$ python3 -q
>>> import numpy as np
>>> np.set_printoptions(precision=2, suppress=True, linewidth=120, floatmode="fixed")
>>> M = np.loadtxt("block0.csv", delimiter=",")
>>> M
array([[-12.00,   0.00, -15.00,  15.00,  -9.00,  15.00,  -6.00],
       [ 12.00,   0.00,  15.00, -15.00,   9.00, -15.00,   6.00],
       [-20.00,   0.00, -25.00,  25.00, -15.00,  25.00, -10.00],
       [  0.00,   0.00,   0.00,   0.00,   0.00,   0.00,   0.00],
       [ 20.00,   0.00,  25.00, -25.00,  15.00, -25.00,  10.00],
       [-12.00,   0.00, -15.00,  15.00,  -9.00,  15.00,  -6.00]])
>>> r = np.linalg.matrix_rank(M)
>>> r
np.int64(1)
>>> N = np.linalg.svd(M)[2][r:].T
>>> N.shape
(7, 6)
>>> np.round(N @ N.T, 2) + 0
array([[ 0.85,  0.00, -0.19,  0.19, -0.12,  0.19, -0.08],
       [ 0.00,  1.00,  0.00,  0.00,  0.00,  0.00,  0.00],
       [-0.19,  0.00,  0.76,  0.24, -0.14,  0.24, -0.10],
       [ 0.19,  0.00,  0.24,  0.76,  0.14, -0.24,  0.10],
       [-0.12,  0.00, -0.14,  0.14,  0.91,  0.14, -0.06],
       [ 0.19,  0.00,  0.24, -0.24,  0.14,  0.76,  0.10],
       [-0.08,  0.00, -0.10,  0.10, -0.06,  0.10,  0.96]])
>>> np.allclose(M @ N, 0)
True
>>> [int(np.linalg.matrix_rank(M[:i])) for i in range(1, len(M) + 1)]
[1, 1, 1, 1, 1, 1]
>>> np.linalg.matrix_rank(M.T @ M), np.linalg.matrix_rank(M @ M.T)
(np.int64(1), np.int64(1))
>>> [int(np.linalg.matrix_rank(np.delete(M, i, axis=0))) for i in range(6)]
[1, 1, 1, 1, 1, 1]
>>> Y = np.array([[-2, 2, 2],
...     [1, 1, -2],
...     [-1, 1, -1],
...     [1, 0, -1],
...     [1, -2, -1],
...     [-2, 1, 0],
...     [0, -2, -1]])
>>> Y.T @ M.T
array([[ 15.00, -15.00,  25.00,   0.00, -25.00,  15.00],
       [  6.00,  -6.00,  10.00,   0.00, -10.00,   6.00],
       [ -9.00,   9.00, -15.00,   0.00,  15.00,  -9.00]])
>>> M @ Y
array([[ 15.00,   6.00,  -9.00],
       [-15.00,  -6.00,   9.00],
       [ 25.00,  10.00, -15.00],
       [  0.00,   0.00,   0.00],
       [-25.00, -10.00,  15.00],
       [ 15.00,   6.00,  -9.00]])
>>> np.linalg.matrix_rank(M @ Y)
np.int64(1)
>>> arr = np.loadtxt("layer1.csv", delimiter=",")
>>> arr
array([[-2.00,  1.00,  1.00,  1.00,  1.00,  1.00,  1.00],
       [ 1.00, -2.00,  1.00,  1.00,  1.00,  1.00,  1.00],
       [ 1.00,  1.00, -2.00,  1.00,  1.00,  1.00,  1.00],
       [ 1.00,  1.00,  1.00, -2.00,  1.00,  1.00,  1.00],
       [ 1.00,  1.00,  1.00,  1.00, -2.00,  1.00,  1.00],
       [ 1.00,  1.00,  1.00,  1.00,  1.00, -2.00,  1.00],
       [ 1.00,  1.00,  1.00,  1.00,  1.00,  1.00, -2.00]])
>>> Y = arr / np.linalg.norm(arr, axis=1, keepdims=True)
>>> C2 = Y @ Y.T
>>> round(np.degrees(np.arccos(np.clip(C2[5, 4], -1, 1))), 2)
np.float64(84.26)
>>> np.argwhere(np.triu(np.abs(C2) > 0.95, 1))
array([], shape=(0, 2), dtype=int64)
>>> C2[5]
array([0.10, 0.10, 0.10, 0.10, 0.10, 1.00, 0.10])
>>> w1 = np.array([[2, 1, -4, 3, 0],
...     [1, -4, 5, 3, 5],
...     [5, -4, -3, -1, 3],
...     [-1, -1, -3, 4, 0],
...     [-4, -1, -2, -1, -4],
...     [0, -5, -3, 0, -5],
...     [1, 4, -2, 1, 1]])
>>> beta = np.array([2, 2, -2, 5, -1])
>>> act = np.maximum(arr @ w1 + beta, 0)
>>> np.linalg.matrix_rank(act)
np.int64(4)
>>> (act > 0).astype(int)
array([[0, 0, 0, 1, 0],
       [1, 1, 0, 1, 0],
       [0, 1, 0, 1, 0],
       [1, 0, 0, 1, 0],
       [1, 0, 0, 1, 1],
       [1, 1, 0, 1, 1],
       [1, 0, 0, 1, 0]])
>>> act
array([[ 0.00,  0.00,  0.00,  5.00,  0.00],
       [ 3.00,  4.00,  0.00,  5.00,  0.00],
       [ 0.00,  4.00,  0.00, 17.00,  0.00],
       [ 9.00,  0.00,  0.00,  2.00,  0.00],
       [18.00,  0.00,  0.00, 17.00, 11.00],
       [ 6.00,  7.00,  0.00, 14.00, 14.00],
       [ 3.00,  0.00,  0.00, 11.00,  0.00]])
>>> W2 = np.array([[0, 3, 1], [0, 2, 2], [1, 1, 2], [1, 2, 0], [2, 1, 0]])
>>> act @ W2
array([[ 5.00, 10.00,  0.00],
       [ 5.00, 27.00, 11.00],
       [17.00, 42.00,  8.00],
       [ 2.00, 31.00,  9.00],
       [39.00, 99.00, 18.00],
       [42.00, 74.00, 20.00],
       [11.00, 31.00,  3.00]])
>>> w1 @ W2
array([[ -1,  10,  -4],
       [ 18,  11,   3],
       [  2,   5,  -9],
       [  1,   0,  -9],
       [-11, -22, -10],
       [-13, -18, -16],
       [  1,  12,   5]])
>>> left, s, vt = np.linalg.svd(act)
>>> evecs = vt[:(s > 1e-8).sum()]
>>> rng = np.random.default_rng(967798)
>>> x0 = act[0] + -3 * act[6] + rng.integers(2) * np.eye(5)[2]
>>> x0
array([ -9.00,   0.00,   0.00, -28.00,   0.00])
>>> np.allclose(evecs.T @ evecs @ x0, x0)
True
>>> np.round(np.diag(evecs.T @ evecs), 2) + 0
array([1.00, 1.00, 0.00, 1.00, 1.00])
>>> np.round(np.linalg.norm(x0 - evecs.T @ evecs @ x0), 2)
np.float64(0.0)
>>> x0 = np.array([5, 4, 2, 5, 3, 1, 4])
>>> h = np.maximum(arr @ x0, 0)
>>> h
array([ 9.00, 12.00, 18.00,  9.00, 15.00, 21.00, 12.00])
>>> arr * (h > 1e-9)[:, None]
array([[-2.00,  1.00,  1.00,  1.00,  1.00,  1.00,  1.00],
       [ 1.00, -2.00,  1.00,  1.00,  1.00,  1.00,  1.00],
       [ 1.00,  1.00, -2.00,  1.00,  1.00,  1.00,  1.00],
       [ 1.00,  1.00,  1.00, -2.00,  1.00,  1.00,  1.00],
       [ 1.00,  1.00,  1.00,  1.00, -2.00,  1.00,  1.00],
       [ 1.00,  1.00,  1.00,  1.00,  1.00, -2.00,  1.00],
       [ 1.00,  1.00,  1.00,  1.00,  1.00,  1.00, -2.00]])
